$ python -q
>>> import numpy as np
>>> np.set_printoptions(suppress=True, linewidth=140)
>>> W0 = np.array([[3.0, 0.0, 0.0, -2.0],
...     [4.0, 1.0, 0.0, -4.0],
...     [2.0, 4.0, 1.0, -6.0],
...     [4.0, 4.0, 0.0, -7.0]])
>>> q, r_ = np.linalg.qr(W0)
>>> print(np.trace(q @ q.T))
4.0
>>> print(np.round(np.abs(np.diag(r_)), 3))
[6.708 3.947 0.651 0.174]
>>> print(round(float(abs(r_[0, 0])), 3), np.round(np.linalg.norm(W0[:, 0]), 3))
6.708 6.708
>>> print(np.round(q.T @ q, 3) + 0)
[[1. 0. 0. 0.]
 [0. 1. 0. 0.]
 [0. 0. 1. 0.]
 [0. 0. 0. 1.]]
>>> print(np.round(q @ r_, 3) + 0)
[[ 3.  0.  0. -2.]
 [ 4.  1.  0. -4.]
 [ 2.  4.  1. -6.]
 [ 4.  4.  0. -7.]]
>>> print(np.allclose(r_.T @ r_, W0.T @ W0))
True
>>> vals, vecs = np.linalg.eig(W0)
>>> print(round(float(np.prod(vals)), 3))
3.0
>>> print(np.round(np.sort(np.linalg.eigvals(W0 @ W0)), 3))
[1. 1. 1. 9.]
>>> x0 = np.array([-1, -2, -2, 1])
>>> y = W0 @ x0
>>> b, lr = np.zeros(4), 1 / np.linalg.norm(W0, 2) ** 2
>>> for i in range(20):
...     b -= lr * W0.T @ (W0 @ b - y)
...     if i % 5 == 0: print(i, round(np.linalg.norm(W0 @ b - y), 3))
... 
0 2.972
5 2.211
10 1.699
15 1.366
>>> print(np.round(np.linalg.cond(W0), 3))
125.07
>>> def softmax(z):
...     e = np.exp(z - z.max(axis=-1, keepdims=True))
...     return e / e.sum(axis=-1, keepdims=True)
... 
>>> print(np.round(softmax(10 * W0[1]), 3) + 0)
[1. 0. 0. 0.]
>>> print(np.round(softmax(W0[1]), 3) + 0)
[0.936 0.047 0.017 0.   ]
>>> att = W0 @ W0.T / np.sqrt(4)
>>> print(np.round(softmax(att), 3) + 0)
[[0.001 0.047 0.017 0.935]
 [0.    0.001 0.002 0.997]
 [0.    0.    0.011 0.989]
 [0.    0.    0.001 0.999]]
>>> print(softmax(att).round(6).argmax(axis=1))
[3 3 3 3]
>>> print(np.round(softmax(att + np.triu(np.full(att.shape, -np.inf), 1)), 3) + 0)
[[1.    0.    0.    0.   ]
 [0.002 0.998 0.    0.   ]
 [0.    0.    1.    0.   ]
 [0.    0.    0.001 0.999]]
>>> feats = np.load("run7.npy")
>>> print(feats)
[[ 7.093  3.475  6.672  4.588  5.65  -6.086]
 [-3.791 -4.842 -5.3   -5.115 -5.523  3.279]
 [ 7.179  5.735  6.327  4.837  4.68  -7.511]
 [-1.789 -2.425 -5.42  -6.683 -3.033  4.286]
 [-0.859 -1.94  -4.143 -5.609 -6.189  2.091]
 [-1.233 -3.683 -7.167 -4.157 -5.8    2.103]
 [ 4.984  5.254  7.894  6.436  6.273 -4.957]
 [-1.313 -1.506 -5.391 -3.512 -4.879  4.4  ]
 [-4.086 -4.387 -6.01  -4.519 -4.587  2.611]
 [ 7.191  5.664  5.453  4.898  5.939 -6.84 ]
 [-2.085 -3.334 -4.227 -3.175 -5.987  3.324]
 [ 7.394  5.087  4.739  4.104  4.972 -8.504]]
>>> Y = np.c_[feats[:, :3] @ np.array([[0, 2, -2], [-2, 1, 0], [-1, 0, 2]]), np.array([-1, 3, -2, 0, -3, 3, 0, -2, 1, 1, -2, -2])]
>>> print(Y.round(3))
[[-13.622  17.661  -0.842  -1.   ]
 [ 14.984 -12.424  -3.018   3.   ]
 [-17.797  20.093  -1.704  -2.   ]
 [ 10.27   -6.003  -7.262   0.   ]
 [  8.023  -3.658  -6.568  -3.   ]
 [ 14.533  -6.149 -11.868   3.   ]
 [-18.402  15.222   5.82    0.   ]
 [  8.403  -4.132  -8.156  -2.   ]
 [ 14.784 -12.559  -3.848   1.   ]
 [-16.781  20.046  -3.476   1.   ]
 [ 10.895  -7.504  -4.284  -2.   ]
 [-14.913  19.875  -5.31   -2.   ]]
>>> print(np.linalg.matrix_rank(np.c_[feats, Y]))
7
>>> print(np.round(np.linalg.norm(Y - feats @ np.linalg.lstsq(feats, Y)[0], axis=0), 3) + 0)
[0.    0.    0.    4.308]
>>> X = np.load("a.npy")
>>> print(X)
[[ 0.  0. -7.  3.  6.  9. -3. -3.  5.]
 [ 0.  0.  0.  6. -1. -9.  3.  8.  1.]
 [-7.  0.  0.  0.  0.  0.  0.  0.  0.]
 [ 3.  6.  0.  0.  0.  0.  0.  0.  0.]
 [ 6. -1.  0.  0.  0.  0.  0.  0.  0.]
 [ 9. -9.  0.  0.  0.  0.  0.  0.  0.]
 [-3.  3.  0.  0.  0.  0.  0.  0.  0.]
 [-3.  8.  0.  0.  0.  0.  0.  0.  0.]
 [ 5.  1.  0.  0.  0.  0.  0.  0.  0.]]
>>> # equal to its transpose
>>> rng = np.random.default_rng(4006)
>>> lab = rng.permutation(9)
>>> print(lab)
[6 1 2 5 4 7 3 8 0]
>>> Y = X[lab][:, lab]
>>> print(np.trace(Y))
0.0
>>> print(Y)
[[ 0.  3.  0.  0.  0.  0.  0.  0. -3.]
 [ 3.  0.  0. -9. -1.  8.  6.  1.  0.]
 [ 0.  0.  0.  0.  0.  0.  0.  0. -7.]
 [ 0. -9.  0.  0.  0.  0.  0.  0.  9.]
 [ 0. -1.  0.  0.  0.  0.  0.  0.  6.]
 [ 0.  8.  0.  0.  0.  0.  0.  0. -3.]
 [ 0.  6.  0.  0.  0.  0.  0.  0.  3.]
 [ 0.  1.  0.  0.  0.  0.  0.  0.  5.]
 [-3.  0. -7.  9.  6. -3.  3.  5.  0.]]
>>> print(np.allclose(Y, X))
False
>>> vals, vecs = np.linalg.eigh(Y)
>>> print(np.round(np.linalg.svd(Y, compute_uv=False), 3) + 0)
[17.403 17.403 10.35  10.35   0.     0.     0.     0.     0.   ]
>>> print(np.round(np.abs(vecs[:, -1]), 3))
[0.172 0.466 0.214 0.516 0.21  0.306 0.069 0.126 0.532]
>>> print(np.round(vecs @ np.diag(vals) @ vecs.T, 3) + 0)
[[ 0.  3.  0.  0.  0.  0.  0.  0. -3.]
 [ 3.  0.  0. -9. -1.  8.  6.  1.  0.]
 [ 0.  0.  0.  0.  0.  0.  0.  0. -7.]
 [ 0. -9.  0.  0.  0.  0.  0.  0.  9.]
 [ 0. -1.  0.  0.  0.  0.  0.  0.  6.]
 [ 0.  8.  0.  0.  0.  0.  0.  0. -3.]
 [ 0.  6.  0.  0.  0.  0.  0.  0.  3.]
 [ 0.  1.  0.  0.  0.  0.  0.  0.  5.]
 [-3.  0. -7.  9.  6. -3.  3.  5.  0.]]
>>> vals, vecs = np.linalg.eigh(X)
>>> print(np.round(np.linalg.eigvalsh(X + 4 * np.eye(9)), 3))
[-13.403  -6.35    4.      4.      4.      4.      4.     14.35   21.403]
>>> print(np.round(vecs.T @ vecs, 3) + 0)
[[1. 0. 0. 0. 0. 0. 0. 0. 0.]
 [0. 1. 0. 0. 0. 0. 0. 0. 0.]
 [0. 0. 1. 0. 0. 0. 0. 0. 0.]
 [0. 0. 0. 1. 0. 0. 0. 0. 0.]
 [0. 0. 0. 0. 1. 0. 0. 0. 0.]
 [0. 0. 0. 0. 0. 1. 0. 0. 0.]
 [0. 0. 0. 0. 0. 0. 1. 0. 0.]
 [0. 0. 0. 0. 0. 0. 0. 1. 0.]
 [0. 0. 0. 0. 0. 0. 0. 0. 1.]]
>>> print(np.round(np.linalg.svd(X, compute_uv=False), 3) + 0)
[17.403 17.403 10.35  10.35   0.     0.     0.     0.     0.   ]
>>> print(np.round(np.abs(vecs[:, -1]), 3))
[0.532 0.466 0.214 0.069 0.21  0.516 0.172 0.306 0.126]
>>> print(np.round(np.linalg.eigvalsh(X @ X), 3) + 0)
[  0.      0.      0.      0.      0.    107.133 107.133 302.867 302.867]
>>> M = np.load("data.npy")
>>> print(M)
[[ 31  -6   8   1  -8   7   6   1]
 [ -6  38  15  -9  -6   9   4 -11]
 [  8  15  18  12  -3   7   4   1]
 [  1  -9  12  53   0  10 -12  12]
 [ -8  -6  -3   0  44  11   1  24]
 [  7   9   7  10  11  59  -4   6]
 [  6   4   4 -12   1  -4  34 -11]
 [  1 -11   1  12  24   6 -11  26]]
>>> Y = M / np.linalg.norm(M, axis=1, keepdims=True)
>>> G = Y @ Y.T
>>> print((G - 2 * np.eye(8)).round(6).argmax(axis=1))
[2 2 1 7 7 2 1 4]
>>> vals, vecs = np.linalg.eigh(M)
>>> x0 = np.array([1, 4, 3, 1, 5, 4, 2, 4])
>>> print(np.round(np.linalg.eigvalsh(M[1:, 1:]), 3))
[ 1.641  7.576 28.383 32.846 55.118 63.279 83.158]
>>> print(np.round(vecs * np.abs(vals) @ vecs.T, 3) + 0)
[[ 31.  -6.   8.   1.  -8.   7.   6.   1.]
 [ -6.  38.  15.  -9.  -6.   9.   4. -11.]
 [  8.  15.  18.  12.  -3.   7.   4.   1.]
 [  1.  -9.  12.  53.   0.  10. -12.  12.]
 [ -8.  -6.  -3.   0.  44.  11.   1.  24.]
 [  7.   9.   7.  10.  11.  59.  -4.   6.]
 [  6.   4.   4. -12.   1.  -4.  34. -11.]
 [  1. -11.   1.  12.  24.   6. -11.  26.]]
>>> print(np.round(vecs * np.maximum(vals, 0) @ vecs.T, 3) + 0)
[[ 31.  -6.   8.   1.  -8.   7.   6.   1.]
 [ -6.  38.  15.  -9.  -6.   9.   4. -11.]
 [  8.  15.  18.  12.  -3.   7.   4.   1.]
 [  1.  -9.  12.  53.   0.  10. -12.  12.]
 [ -8.  -6.  -3.   0.  44.  11.   1.  24.]
 [  7.   9.   7.  10.  11.  59.  -4.   6.]
 [  6.   4.   4. -12.   1.  -4.  34. -11.]
 [  1. -11.   1.  12.  24.   6. -11.  26.]]
>>> mat = np.loadtxt("w.csv", delimiter=",")
>>> print(mat)
[[-2. -5. -2. -5.]
 [-4. -5. -4. -5.]
 [-2. -5. -2. -5.]
 [-4. -5. -4. -5.]]
>>> r = np.linalg.matrix_rank(mat)
>>> print(r)
2
>>> null = np.linalg.svd(mat)[2][r:].T
>>> print([int(np.linalg.matrix_rank(mat[:i])) for i in range(1, len(mat) + 1)])
[1, 2, 2, 2]
>>> print(np.round(mat @ null, 3) + 0)
[[0. 0.]
 [0. 0.]
 [0. 0.]
 [0. 0.]]
>>> print(null.shape)
(4, 2)
>>> print([int(np.linalg.matrix_rank(mat[:, :j + 1])) for j in range(4)])
[1, 2, 2, 2]
>>> G = mat.T @ mat
>>> print((mat @ mat.T).shape)
(4, 4)
>>> print(np.round(np.linalg.eigvalsh(G)[::-1], 3) + 0)
[274.164   5.836   0.      0.   ]
>>> Y = mat / np.linalg.norm(mat, axis=1, keepdims=True)
>>> G = Y @ Y.T
>>> print(round(np.degrees(np.arccos(np.clip(G[0, 1], -1, 1))), 3))
16.858
>>> U, sigma, Vh = np.linalg.svd(mat)
>>> vecs = Vh[:(sigma > 1e-8).sum()]
>>> x0 = mat[1] + -2 * mat[3] + rng.integers(2) * np.eye(4)[3]
>>> print(x0)
[4. 5. 4. 6.]
>>> print(np.linalg.matrix_rank(np.vstack([mat, x0])))
3
>>> print(np.allclose(vecs.T @ vecs @ x0, x0))
False
>>> print(np.round(vecs.T @ vecs, 3) + 0)
[[0.5 0.  0.5 0. ]
 [0.  0.5 0.  0.5]
 [0.5 0.  0.5 0. ]
 [0.  0.5 0.  0.5]]
>>> U, sigma, Vh = np.linalg.svd(mat)
>>> print(sigma.round(3) + 0)
[16.558  2.416  0.     0.   ]
>>> print(np.argmax(sigma[:-1] / (sigma[1:] + 1e-6)) + 1)
2
>>> Y = U[:, :2] @ np.diag(sigma[:2]) @ Vh[:2]
>>> print(round(float(np.linalg.norm(mat - Y, 2)), 3), round(sigma[2], 3))
0.0 0.0
>>> print(np.linalg.matrix_rank(mat, rtol=0.05))
2
>>> print(round(np.linalg.norm(mat - Y) / np.linalg.norm(mat), 3))
0.0
>>> arr = np.loadtxt("layer2.csv", delimiter=",")
>>> print(arr)
[[ 7.724  2.951  9.722  8.658  4.543]
 [10.402  0.263  3.082 -0.832 -6.619]
 [ 8.831 -1.147  3.953 -1.269 -9.817]
 [ 9.016 -0.86   5.238 -0.58  -8.31 ]
 [ 6.74   3.019  8.577  9.211  5.977]
 [11.6    0.119  3.532  0.373 -9.756]
 [ 8.632  2.771 10.665 10.654  5.568]
 [ 5.504  2.439 10.739  9.378  5.811]
 [ 7.527  3.479 10.346 10.548  4.671]
 [ 7.849  4.105 11.703 11.163  6.   ]
 [ 7.092 -0.471  6.314 -1.845 -9.122]
 [ 7.77   2.797 10.426 11.476  4.029]
 [10.153 -0.443  5.324 -1.108 -6.096]]
>>> dist = np.linalg.norm(arr[:, None] - arr[None], axis=-1)
>>> print(np.unravel_index(dist.round(6).argmax(), dist.shape))
(np.int64(2), np.int64(9))
>>> print((dist + 1e9 * np.eye(13)).round(6).argmin(axis=1))
[ 8 12  3  2  0  2  8  4 11  6  3  8  1]
>>> print(np.linalg.matrix_rank(dist ** 2))
7
>>> P = arr @ np.linalg.solve(arr.T @ arr, arr.T)
>>> print(np.round(P @ arr[:, 0], 3))
[ 7.724 10.402  8.831  9.016  6.74  11.6    8.632  5.504  7.527  7.849  7.092  7.77  10.153]
>>> print(np.round(np.linalg.eigvalsh(P), 3) + 0)
[0. 0. 0. 0. 0. 0. 0. 0. 1. 1. 1. 1. 1.]
>>> print(np.allclose(P @ P, P))
True
>>> print(np.round(np.diag(P), 3))
[0.18  0.451 0.326 0.272 0.18  0.573 0.326 0.321 0.244 0.416 0.731 0.449 0.531]
>>> x0 = np.array([4, 2, 1, 8, 2])
>>> y = arr @ x0
>>> print(np.round(np.linalg.pinv(arr) @ arr, 3) + 0)
[[1. 0. 0. 0. 0.]
 [0. 1. 0. 0. 0.]
 [0. 0. 1. 0. 0.]
 [0. 0. 0. 1. 0.]
 [0. 0. 0. 0. 1.]]
>>> y = y + 0.3 * rng.normal(size=13)
>>> print(y.round(3))
[125.304  24.862   6.866  18.372 127.449  33.821 147.119 124.072 141.446 152.973   0.87  147.087  24.636]
>>> b, *_ = np.linalg.lstsq(arr, y)
>>> print(b.round(3))
[4.005 2.158 1.04  7.914 2.023]
>>> print(round(np.linalg.norm(y - arr @ b), 3))
0.959
>>> G = np.cov(arr, rowvar=False)
>>> print(np.argwhere(np.triu(np.abs(np.corrcoef(arr.T)) > 0.8, 1)))
[[1 2]
 [1 3]
 [1 4]
 [2 3]
 [2 4]
 [3 4]]
>>> print(np.median(arr, axis=0))
[7.849 2.439 8.577 8.658 4.029]
>>> print(np.round(np.corrcoef(arr.T), 3))
[[ 1.    -0.54  -0.723 -0.588 -0.649]
 [-0.54   1.     0.901  0.967  0.96 ]
 [-0.723  0.901  1.     0.936  0.932]
 [-0.588  0.967  0.936  1.     0.971]
 [-0.649  0.96   0.932  0.971  1.   ]]
>>> print(np.round(np.linalg.eigvalsh(G)[::-1], 3))
[96.371  2.134  1.274  0.464  0.173]
>>> print(np.round(np.polyfit(arr[:, 4], arr[:, 3], 1), 3))
[0.791 5.862]
>>> F = np.load("block17.npy")
>>> print(F)
[[ 0.183 -0.461 -0.873  0.067 -1.268  1.34   1.206  0.842  0.651 -1.389]
 [ 0.256 -0.422 -0.837  0.058 -1.297  1.344  1.217  0.881  0.652 -1.343]
 [-0.295  0.363  0.464 -0.077 -0.035 -0.784 -0.244 -0.712 -0.128  0.6  ]
 [ 0.339 -0.361 -0.619 -0.016 -1.045  1.081  0.944  0.749  0.522 -1.053]
 [ 0.249 -0.193 -0.147  0.019  0.268  0.32  -0.067  0.377 -0.028 -0.156]]
>>> Y = F + rng.integers(-2, 3, (5, 3)) @ rng.integers(-2, 3, (3, 10))
>>> print(Y.round(3))
[[ 2.183  5.539  1.127 -3.933 -7.268 -2.66  -8.794 -1.158  2.651 -1.389]
 [-4.744  0.578 -7.837  0.058 -6.297  7.344  0.217 -1.119 -5.348 -5.343]
 [-2.295 -1.637 -9.536 -0.077 -2.035 11.216  1.756 -2.712 -6.128 -3.4  ]
 [-2.661  1.639 -5.619 -1.016 -6.045  5.081 -2.056 -1.251 -3.478 -4.053]
 [ 6.249  0.807 -0.147 -2.981  0.268  2.32  -4.067 -0.623  2.972  0.844]]
>>> print(np.linalg.matrix_rank(Y - F, tol=1e-8))
3
>>> print(np.abs(Y - F).sum(axis=1))
[38. 37. 42. 32. 21.]
>>> print(np.round(np.linalg.svd(Y - F, compute_uv=False), 3) + 0)
[24.142 16.301  8.686  0.     0.   ]
>>> x0 = np.array([2, -5, 2, 1, -1, -3, 0, -1, -1, 1])
>>> print(np.round(Y @ np.ones(10), 3))
[-13.702 -22.491 -14.848 -19.459   5.642]
>>> print(np.linalg.norm(Y @ x0) <= np.linalg.norm(Y, 2) * np.linalg.norm(x0) + 1e-9)
True
>>> print((Y @ x0).argmax())
4
>>> print(np.round(Y @ x0, 3))
[-12.642 -42.605 -41.727 -34.293  -3.545]
>>> print(Y @ np.eye(10)[0])
[ 2.183 -4.744 -2.295 -2.661  6.249]
>>> print(np.round(np.einsum("ij,j->i", Y, x0), 3))
[-12.642 -42.605 -41.727 -34.293  -3.545]
>>> Y = np.array([[9, 0, 4],
...     [0, -1, 0],
...     [2, -1, 2],
...     [-8, 4, -6],
...     [3, 4, -6],
...     [-1, -1, -9],
...     [-9, -6, -9],
...     [-9, -1, 9],
...     [0, 3, -8],
...     [7, -5, 9]])
>>> print(np.vstack([F, Y.T]).shape)
(8, 10)
>>> print(np.linalg.matrix_rank(F @ Y))
3
